$ ipython --no-banner

In [1]: import numpy as np

In [2]: np.set_printoptions(precision=2, suppress=True, linewidth=140, floatmode="fixed")

In [3]: th = np.deg2rad(135)

In [4]: m1 = np.eye(9)

In [5]: m1[np.ix_([0, 6], [0, 6])] = [[np.cos(th), -np.sin(th)], [np.sin(th), np.cos(th)]]

In [6]: m1
Out[6]: 
array([[-0.71,  0.00,  0.00,  0.00,  0.00,  0.00, -0.71,  0.00,  0.00],
       [ 0.00,  1.00,  0.00,  0.00,  0.00,  0.00,  0.00,  0.00,  0.00],
       [ 0.00,  0.00,  1.00,  0.00,  0.00,  0.00,  0.00,  0.00,  0.00],
       [ 0.00,  0.00,  0.00,  1.00,  0.00,  0.00,  0.00,  0.00,  0.00],
       [ 0.00,  0.00,  0.00,  0.00,  1.00,  0.00,  0.00,  0.00,  0.00],
       [ 0.00,  0.00,  0.00,  0.00,  0.00,  1.00,  0.00,  0.00,  0.00],
       [ 0.71,  0.00,  0.00,  0.00,  0.00,  0.00, -0.71,  0.00,  0.00],
       [ 0.00,  0.00,  0.00,  0.00,  0.00,  0.00,  0.00,  1.00,  0.00],
       [ 0.00,  0.00,  0.00,  0.00,  0.00,  0.00,  0.00,  0.00,  1.00]])

In [7]: blk = np.stack([m1, 4 * m1, m1[::-1]])

In [8]: blk.shape
Out[8]: (3, 9, 9)

In [9]: print(np.linalg.matrix_rank(blk.reshape(3, -1)))
2

In [10]: print(np.einsum("bij,cij->bc", blk, blk))
[[  9.00  36.00   1.00]
 [ 36.00 144.00   4.00]
 [  1.00   4.00   9.00]]

In [11]: np.linalg.norm(blk, axis=(1, 2))
Out[11]: array([ 3.00, 12.00,  3.00])

In [12]: data = np.load("x.npy")

In [13]: data
Out[13]: 
array([[-0.94,  0.97,  0.02, -3.13,  3.06, -1.07],
       [-0.94,  0.95,  0.19, -3.02,  2.88, -0.95],
       [-1.11,  0.86, -0.16, -3.02,  2.91, -0.91],
       [-1.00,  0.99, -0.04, -2.82,  2.90, -1.01],
       [-1.00,  0.96, -0.13, -3.07,  3.10, -1.12],
       [-0.85,  1.11,  0.02, -2.97,  2.88, -1.03],
       [-0.85,  1.10,  0.23, -3.05,  3.04, -1.13],
       [-1.10,  1.03, -0.15, -3.01,  2.92, -0.94],
       [-0.99,  0.94,  0.15, -3.20,  2.97, -1.01],
       [-0.93,  0.94,  0.04, -2.92,  3.25, -1.08],
       [-1.18,  1.06,  0.09, -2.91,  3.12, -0.93],
       [ 1.92,  1.80, -0.08, -2.89,  2.93, -3.02],
       [ 2.00,  1.86, -0.01, -3.12,  3.06, -3.01],
       [ 2.09,  2.10, -0.03, -2.90,  3.01, -3.09],
       [ 2.05,  1.99, -0.05, -2.89,  3.00, -3.04],
       [ 1.98,  2.22, -0.09, -2.97,  3.04, -3.17],
       [ 1.72,  1.92, -0.07, -3.05,  2.90, -3.10],
       [ 2.13,  2.31, -0.17, -3.07,  3.02, -3.15],
       [ 2.03,  1.89,  0.15, -2.87,  2.98, -3.08],
       [ 2.06,  2.02, -0.02, -3.00,  3.04, -2.99],
       [ 1.89,  2.07,  0.06, -3.00,  2.81, -2.90],
       [ 2.06,  2.08, -0.14, -3.18,  3.01, -2.97],
       [-0.13,  0.90, -2.94, -0.98,  3.02, -2.95],
       [ 0.04,  0.98, -3.02, -1.10,  2.94, -2.85],
       [-0.10,  0.88, -3.12, -1.06,  2.87, -2.88],
       [ 0.07,  0.94, -3.00, -0.87,  3.20, -2.94],
       [ 0.13,  1.05, -3.05, -0.88,  2.93, -2.93],
       [ 0.07,  1.07, -2.92, -0.84,  2.98, -2.80],
       [-0.10,  1.04, -2.89, -0.88,  3.05, -3.02],
       [ 0.06,  1.10, -3.01, -0.89,  3.01, -3.17],
       [ 0.16,  0.94, -3.01, -1.13,  3.04, -2.95],
       [-0.04,  1.03, -3.06, -0.97,  2.78, -3.15],
       [-0.05,  1.01, -2.92, -0.74,  2.98, -2.92]])

In [14]: C = data[[26, 27]].astype(float)

In [15]: for _ in range(7):
    ...:     z = np.linalg.norm(data[:, None] - C, axis=-1).argmin(axis=1)
    ...:     C = np.array([data[z == j].mean(axis=0) for j in range(2)])
    ...: 

In [16]: z
Out[16]: array([1, 1, 1, 1, 1, 1, 1, 1, 1, 1, 1, 1, 1, 1, 1, 1, 1, 1, 1, 1, 1, 1, 0, 0, 0, 0, 0, 0, 0, 0, 0, 0, 0])

In [17]: np.bincount(z)
Out[17]: array([11, 22])

In [18]: C
Out[18]: 
array([[ 0.01,  0.99, -2.99, -0.94,  2.98, -2.96],
       [ 0.50,  1.51, -0.01, -3.00,  2.99, -2.03]])

In [19]: np.abs(C[1] - C[0]).argmax()
Out[19]: np.int64(2)

In [20]: K = np.loadtxt("block14.csv", delimiter=",")

In [21]: K
Out[21]: 
array([[ 0.00, -0.20, -1.20, -0.80,  0.50, -0.01,  1.00, -0.70,  0.50, -1.00],
       [ 0.60,  1.00, -0.90,  0.70,  0.10, -1.15, -0.10, -1.70,  0.20, -1.10],
       [ 0.90, -1.20, -1.90,  1.30,  0.30, -1.87, -0.50, -0.50,  0.80, -0.60],
       [ 0.30, -0.20, -0.20, -0.10,  0.10, -0.61,  0.80,  0.40, -1.10, -0.20],
       [ 1.20,  1.30,  2.60,  2.40, -0.70, -2.42, -0.60,  1.80,  0.80, -0.70],
       [ 1.20,  0.60, -0.80, -0.80,  1.00, -2.40,  0.40,  0.60, -0.10, -0.30],
       [ 0.50,  0.90, -1.60,  1.80, -1.00, -0.99,  0.40,  0.00,  0.90, -0.80],
       [ 1.40, -1.40, -1.00,  0.90,  0.50, -2.82, -0.50,  0.20, -0.40, -0.50],
       [ 0.90,  0.80, -1.10,  1.60,  0.60, -1.80,  0.10,  0.20, -0.40, -0.50],
       [ 0.00, -0.80, -1.10, -1.50, -0.70,  0.01,  0.30,  0.50,  0.10,  0.40],
       [-0.50, -0.30,  0.10, -1.00, -0.30,  1.02,  1.80, -1.10,  0.10, -3.00],
       [ 1.10,  0.50, -0.40, -0.90, -0.50, -2.21, -1.00,  1.20, -0.90,  2.40],
       [ 0.20,  0.40,  2.40, -1.00,  0.90, -0.39,  1.40, -0.90, -1.30,  1.20],
       [ 0.60, -1.20, -0.50, -0.20,  1.70, -1.17, -2.10,  0.40,  0.00,  0.00],
       [-0.30, -0.10,  1.50, -1.60,  0.00,  0.61,  0.40, -1.00, -2.00, -0.60],
       [-2.00,  0.50, -1.90,  0.50, -1.60,  3.94, -1.30,  0.10, -0.20, -0.10],
       [ 0.30, -0.80,  0.50, -0.30,  0.20, -0.64, -0.50, -1.20,  0.10,  0.60],
       [-1.00,  0.90, -0.60, -0.20, -0.20,  2.02, -1.00,  0.30, -0.20,  1.00],
       [ 0.30,  1.60, -0.10, -0.90,  0.20, -0.69, -1.10,  0.30,  1.10, -2.10],
       [-2.00,  0.50,  0.50,  1.90,  0.10,  3.97, -0.30, -1.00,  1.20, -0.30],
       [ 1.40,  0.10,  0.80,  1.10, -1.30, -2.80,  1.30,  0.70, -1.70,  0.30],
       [-1.40,  0.70, -0.50,  0.00, -1.10,  2.86,  0.50,  1.60, -0.80,  0.50],
       [ 0.30,  1.40, -1.30, -0.10,  1.10, -0.60,  0.70,  0.30, -0.50, -0.10],
       [ 0.40, -0.10, -1.10, -3.10,  1.70, -0.80,  1.30, -0.20,  0.50, -0.70],
       [-0.80, -0.30, -0.70, -1.20,  0.50,  1.57,  0.30, -0.20, -2.30,  0.50],
       [-1.00,  0.90, -0.30,  0.50,  0.80,  2.01, -0.80, -2.20,  1.30,  0.40],
       [ 0.80, -1.30, -1.00,  0.50,  1.90, -1.60,  0.50,  0.80,  0.50, -1.30],
       [ 1.50,  0.20, -0.80,  0.80,  1.00, -2.97, -1.70,  1.40, -0.30,  1.40],
       [ 0.80,  0.00,  0.60, -0.90,  1.00, -1.55, -1.10,  0.80,  1.10, -0.60],
       [-0.80,  0.40, -1.00, -1.00,  0.30,  1.55, -0.60,  0.10, -0.70,  0.10],
       [-0.10,  0.40,  0.20,  0.20, -0.90,  0.17, -0.70,  1.90, -0.50, -0.40]])

In [22]: O, V = np.linalg.qr(K[:, :7])[0], np.linalg.qr(K[:, 7:])[0]

In [23]: sigma = np.linalg.svd(O.T @ V, compute_uv=False)

In [24]: print(round(float(np.linalg.norm(O @ O.T - V @ V.T, 2)), 2))
1.0

In [25]: sigma
Out[25]: array([0.61, 0.46, 0.34])

In [26]: print(np.degrees(np.arccos(sigma.clip(0, 1))))
[52.33 62.84 69.92]
